% python3 -q
>>> import numpy as np
>>> import numpy.linalg as la
>>> np.set_printoptions(precision=2, suppress=True, linewidth=100)
>>> K = np.loadtxt("arr.csv", delimiter=",")
>>> K
array([[ 0.87, -0.5 ,  0.  ],
       [ 0.5 ,  0.87,  0.  ],
       [ 0.  ,  0.  ,  1.  ]])
>>> vec = np.array([2, 0, 2])
>>> round(la.det(K), 2)
np.float64(1.0)
>>> [p for p in range(1, 25) if np.allclose(la.matrix_power(K, p), np.eye(3))]
[12, 24]
>>> np.round(K.T @ (K @ vec), 2) + 0
array([2., 0., 2.])
>>> np.abs(la.eigvals(K))
array([1., 1., 1.])
>>> round(float(la.det(K[::-1])), 2)
-1.0
>>> np.poly(K)
array([ 1.  , -2.73,  2.73, -1.  ])
>>> np.round(np.einsum("ij,ji->", K, K), 2)
np.float64(2.0)
>>> round(np.einsum("ii->", K), 2)
np.float64(2.73)
>>> r0 = np.array([1, -1, -2])
>>> np.polyval(r0, K[2])
array([-2., -2., -2.])
>>> hat = np.triu(np.array([[2, 2, 1], [-2, 0, -1], [-1, 0, -1]]), 1) + np.eye(3)
>>> A2 = hat @ K @ la.inv(hat)
>>> round(np.trace(A2), 2), round(float(np.trace(K)), 2)
(np.float64(2.73), 2.73)
>>> la.matrix_rank(A2)
np.int64(3)
>>> A = np.load("run11.npy")
>>> A
array([[  1,  -4,  16, -64],
       [  1,  -3,   9, -27],
       [  1,  -2,   4,  -8],
       [  1,  -1,   1,  -1],
       [  1,   0,   0,   0],
       [  1,   1,   1,   1],
       [  1,   2,   4,   8],
       [  1,   3,   9,  27],
       [  1,   4,  16,  64]])
>>> rng = np.random.default_rng(29)
>>> z = rng.permutation(4)
>>> A2 = A[:, z] * rng.choice([-1, 1], 4)
>>> A2
array([[-64, -16,   1,  -4],
       [-27,  -9,   1,  -3],
       [ -8,  -4,   1,  -2],
       [ -1,  -1,   1,  -1],
       [  0,   0,   1,   0],
       [  1,  -1,   1,   1],
       [  8,  -4,   1,   2],
       [ 27,  -9,   1,   3],
       [ 64, -16,   1,   4]])
>>> Uu, _, vt = la.svd(A.T @ A2)
>>> np.round(Uu @ vt, 2) + 0
array([[ 0.,  0.,  1.,  0.],
       [ 0.,  0.,  0.,  1.],
       [ 0., -1.,  0.,  0.],
       [ 1.,  0.,  0.,  0.]])
>>> z
array([3, 2, 0, 1])
>>> np.round(la.lstsq(A, A2)[0], 2) + 0
array([[ 0.,  0.,  1.,  0.],
       [ 0.,  0.,  0.,  1.],
       [ 0., -1.,  0.,  0.],
       [ 1.,  0.,  0.,  0.]])
>>> vec = np.array([0, 3, -3, 3])
>>> rhs = A @ vec
>>> rhs
array([-252, -117,  -42,   -9,    0,    3,   18,   63,  156])
>>> rhs = rhs + 0.1 * rng.normal(size=9)
>>> rhs
array([-251.99, -117.02,  -41.97,   -9.  ,    0.06,    2.93,   17.96,   62.91,  155.83])
>>> b, *_ = la.lstsq(A, rhs)
>>> round(la.norm(rhs - A @ b), 2)
np.float64(0.08)
>>> b.round()
array([ 0.,  3., -3.,  3.])
>>> cov = A.T @ A
>>> la.svd(A, compute_uv=False) ** 2
array([9831.3 ,  713.11,    8.7 ,    3.89])
>>> np.allclose(cov, cov.T)
True
>>> W = np.array([[3, -2, -2, 1], [-2, -2, 0, -2], [-3, 3, 3, 3], [-3, 0, 1, 0]])
>>> b = np.array([0, 1, 2, 0])
>>> hid = np.maximum(A @ W + b, 0)
>>> la.matrix_rank(hid)
np.int64(4)
>>> (hid > 0).astype(int)
array([[1, 1, 0, 1],
       [1, 1, 0, 1],
       [1, 1, 1, 1],
       [1, 1, 1, 1],
       [1, 0, 0, 1],
       [0, 0, 1, 1],
       [0, 1, 1, 1],
       [0, 1, 1, 1],
       [0, 1, 1, 1]])
>>> C = np.array([[3, -4, -3], [1, 6, 3], [-3, 6, -2], [-3, -7, -4]])
>>> W @ C
array([[ 10, -43, -15],
       [ -2,  10,   8],
       [-24,  27,   0],
       [-12,  18,   7]])
>>> (hid @ C).round(6).argmax(axis=1)
array([0, 0, 0, 0, 0, 1, 1, 1, 1])
>>> W0 = np.load("block9.npy")
>>> W0
array([[ 0,  0,  0,  0,  0],
       [ 3,  6, -6,  3,  5],
       [ 1, -1,  3,  2, -3],
       [ 3,  5, -3,  3,  3],
       [ 3,  2, -1,  3,  2],
       [ 3,  3,  0,  0,  2],
       [ 3,  6, -6,  3,  5],
       [ 0,  0,  0,  0,  0],
       [ 0,  0,  0,  0,  0],
       [ 3,  6, -6,  3,  5],
       [ 4,  2,  3,  2, -1],
       [ 1, -1,  3,  2, -3],
       [ 4,  4,  0,  5,  0],
       [ 3,  1, -1,  0,  3],
       [ 0,  2, -3,  3,  1],
       [ 1, -1,  3,  2, -3],
       [ 3,  4, -3,  0,  4],
       [ 3,  0,  2,  0,  1],
       [ 0,  1, -3,  0,  2],
       [ 4, -1,  5,  2, -2],
       [ 6,  3,  2,  0,  3],
       [ 0,  0,  0,  0,  0],
       [ 3,  0,  2,  0,  1],
       [ 0,  0,  0,  0,  0]])
>>> cen = W0 - W0.mean(axis=0)
>>> Uu, sig, vt = la.svd(cen, full_matrices=False)
>>> np.round(sig ** 2 / (sig ** 2).sum(), 2) + 0
array([0.72, 0.17, 0.1 , 0.01, 0.  ])
>>> np.abs(vt[0]).argmax()
np.int64(2)
>>> (np.sign(Uu[:, 0]) == np.sign(Uu[0, 0])).astype(int)
array([1, 0, 1, 0, 0, 0, 0, 1, 1, 0, 1, 1, 0, 0, 0, 1, 0, 1, 0, 1, 0, 1, 1, 1])
>>> np.abs(vt[-1])
array([0.54, 0.17, 0.54, 0.28, 0.56])
>>> cen = (W0 - W0.mean(axis=0)) / W0.std(axis=0)
>>> np.argwhere(np.abs(cen) > 2)
array([[12,  3],
       [20,  0]])
>>> cen.std(axis=0)
array([1., 1., 1., 1., 1.])
>>> b = la.lstsq(np.delete(cen, 2, axis=1), cen[:, 2])[0]
>>> np.abs(b).argmax()
np.int64(3)
>>> round(1 - np.var(cen[:, 2] - np.delete(cen, 2, axis=1) @ b), 2)
np.float64(0.99)
>>> Q, V = la.qr(W0[:, :1])[0], la.qr(W0[:, 1:])[0]
>>> sig = la.svd(Q.T @ V, compute_uv=False)
>>> (sig > 0.9).sum()
np.int64(1)
>>> round(la.norm(Q @ Q.T - V @ V.T, 2), 2)
np.float64(1.0)
>>> J = np.loadtxt("dump.csv", delimiter=",")
>>> J
array([[ 1., -1.,  1.],
       [ 1.,  0.,  0.],
       [ 1.,  1.,  1.],
       [ 1.,  2.,  4.],
       [ 1.,  3.,  9.],
       [ 1.,  4., 16.],
       [ 1.,  5., 25.],
       [ 1.,  6., 36.]])
>>> np.abs(la.svd(J)[2][-1])
array([0.87, 0.5 , 0.06])
>>> np.round(la.norm(J, 2) / la.norm(J), 2)
np.float64(1.0)
>>> np.argsort(-la.norm(J, axis=0).round(6), kind="stable")[:3]
array([2, 1, 0])
>>> feats = np.load("test19.npy")
>>> feats
array([[-0.94,  0.93, -0.32, -0.99,  0.65],
       [-0.11, -0.34,  0.12,  1.  , -0.27],
       [ 0.21, -0.84, -0.15,  0.32,  0.34],
       [-0.41, -0.92, -0.35,  0.52,  0.69],
       [-0.88, -0.79, -0.42,  0.93,  0.78],
       [ 1.  , -0.96,  0.54, -0.82, -0.89],
       [ 0.99, -0.85,  0.4 , -0.83, -0.75],
       [-0.79, -0.26, -0.24,  0.89,  0.51],
       [-0.47,  0.77,  0.12,  0.79, -0.27],
       [ 0.53, -0.49,  0.09,  0.52, -0.21],
       [-0.8 , -0.86, -0.26,  1.  ,  0.56],
       [-0.99,  0.89, -0.37,  0.12,  0.72],
       [-0.22,  0.94,  0.18, -0.85, -0.4 ],
       [-0.54,  0.85, -0.06, -0.97,  0.14],
       [ 0.11,  0.39,  0.  , -0.93,  0.  ],
       [ 0.45,  0.64,  0.06, -1.  , -0.14],
       [-0.97,  1.  ,  0.06, -0.89, -0.14],
       [-1.  ,  1.  , -0.47, -0.25,  0.83],
       [-1.  ,  0.79, -0.52,  0.16,  0.87]])
>>> cen = (feats - feats.mean(axis=0)) / feats.std(axis=0)
>>> np.argwhere(np.abs(cen) > 2)
array([[5, 2]])
>>> b = la.lstsq(np.delete(cen, 3, axis=1), cen[:, 3])[0]
>>> b
array([-0.78, -1.03, -3.87, -3.92])
>>> round(1 - np.var(cen[:, 3] - np.delete(cen, 3, axis=1) @ b), 2)
np.float64(0.67)
>>> arr = np.load("data.npy")
>>> arr
array([[ 4,  4,  2,  6,  6,  6, 10,  6,  4,  6],
       [ 4,  4,  2,  6,  6,  6, 10,  6,  4,  6],
       [ 2,  2,  1,  3,  3,  3,  5,  3,  2,  3],
       [ 6,  6,  3,  9,  9,  9, 15,  9,  6,  9],
       [ 6,  6,  3,  9,  9,  9, 15,  9,  6,  9],
       [ 6,  6,  3,  9,  9,  9, 15,  9,  6,  9],
       [10, 10,  5, 15, 15, 15, 25, 15, 10, 15],
       [ 6,  6,  3,  9,  9,  9, 15,  9,  6,  9],
       [ 4,  4,  2,  6,  6,  6, 10,  6,  4,  6],
       [ 6,  6,  3,  9,  9,  9, 15,  9,  6,  9]])
>>> la.matrix_rank(arr, rtol=0.1)
np.int64(1)
>>> la.cond(arr) > 100
np.True_
>>> np.argsort(-la.norm(arr, axis=0).round(6), kind="stable")[:3]
array([6, 3, 4])
>>> M = np.array([[3.0, 1.0, 1.0], [1.0, 3.0, 1.0], [1.0, 1.0, 3.0]])
>>> vec = np.ones(3)
>>> for _ in range(5):
...     vec = M @ vec
...     vec /= la.norm(vec)
...     print(round(vec @ M @ vec, 2))
... 
5.0
5.0
5.0
5.0
5.0
>>> vec
array([0.58, 0.58, 0.58])
>>> evals, V = la.eigh(M)
>>> np.abs(V[:, -1])
array([0.58, 0.58, 0.58])
>>> np.round(V.T @ M @ V, 2) + 0
array([[2., 0., 0.],
       [0., 2., 0.],
       [0., 0., 5.]])
>>> la.eigvalsh(M + -3 * np.eye(3))
array([-1., -1.,  2.])
>>> evals
array([2., 2., 5.])
>>> np.unique(evals.round(6) + 0, return_counts=True)[1]
array([2, 1])
>>> V @ np.diag(evals) @ V.T
array([[3., 1., 1.],
       [1., 3., 1.],
       [1., 1., 3.]])
>>> np.round(V.T @ V, 2) + 0
array([[1., 0., 0.],
       [0., 1., 0.],
       [0., 0., 1.]])
>>> (evals > 1e-8).sum(), (evals < -1e-8).sum()
(np.int64(3), np.int64(0))
>>> la.svd(M, compute_uv=False)
array([5., 2., 2.])
>>> Uu, sig, vt = la.svd(K, full_matrices=False)
>>> sig
array([1., 1., 1.])
>>> np.allclose(Uu * sig @ vt, K)
True
>>> np.round(Uu.T @ Uu, 2) + 0
array([[1., 0., 0.],
       [0., 1., 0.],
       [0., 0., 1.]])
>>> Uu.shape, sig.shape, vt.shape
((3, 3), (3,), (3, 3))
>>> evals, V = la.eig(M)
>>> np.sort(la.eigvals(M.T))
array([2., 2., 5.])
>>> np.sort(la.eigvals(la.inv(M)))
array([0.2, 0.5, 0.5])
>>> round(np.prod(evals), 2)
np.float64(20.0)
>>> mat = np.load("w.npy")
>>> mat
array([[-3.,  1.,  0.,  0.,  0.,  0.],
       [ 0., -3.,  1.,  0.,  0.,  0.],
       [ 0.,  0., -3.,  1.,  0.,  0.],
       [ 0.,  0.,  0., -3.,  1.,  0.],
       [ 0.,  0.,  0.,  0., -3.,  1.],
       [ 0.,  0.,  0.,  0.,  0., -3.]])
>>> vec = np.array([1, 0, 3, 0, 0, 0])
>>> h1 = np.maximum(mat @ vec, 0)
>>> np.maximum(mat @ (3 * vec), 0)
array([0., 9., 0., 0., 0., 0.])
>>> h1
array([0., 3., 0., 0., 0., 0.])
>>> np.flatnonzero(h1 > 1e-9)
array([1])
>>> la.norm(M, axis=1)
array([3.32, 3.32, 3.32])
>>> np.round(la.norm(M[1], 1), 2), np.round(la.norm(M[1], np.inf), 2)
(np.float64(5.0), np.float64(3.0))
>>> np.round(la.norm(M) ** 2 / la.norm(M, 2) ** 2, 2)
np.float64(1.32)
>>> round(la.norm(M, 2), 2)
np.float64(5.0)
>>> Q, V = la.qr(A[:, :3])[0], la.qr(A[:, 3:])[0]
>>> sig = la.svd(Q.T @ V, compute_uv=False)
>>> (sig > 0.9).sum()
np.int64(1)
>>> np.round(la.norm(Q @ Q.T - V @ V.T, 2), 2)
np.float64(1.0)
>>> np.degrees(np.arccos(sig.clip(0, 1)))
array([22.44])
>>> sig
array([0.92])
>>> vec = np.array([2, 0, 2, -2, 1, -1])
>>> rhs = mat @ vec
>>> b, lr = np.zeros(6), 1 / la.norm(mat, 2) ** 2
>>> for i in range(150):
...     b -= lr * mat.T @ (mat @ b - rhs)
...     if i % 50 == 0: print(i, round(la.norm(mat @ b - rhs), 2))
... 
0 2.94
50 0.0
100 0.0
>>> round(la.cond(mat), 2)
np.float64(1.84)
>>> b.round(2) + 0
array([ 2.,  0.,  2., -2.,  1., -1.])
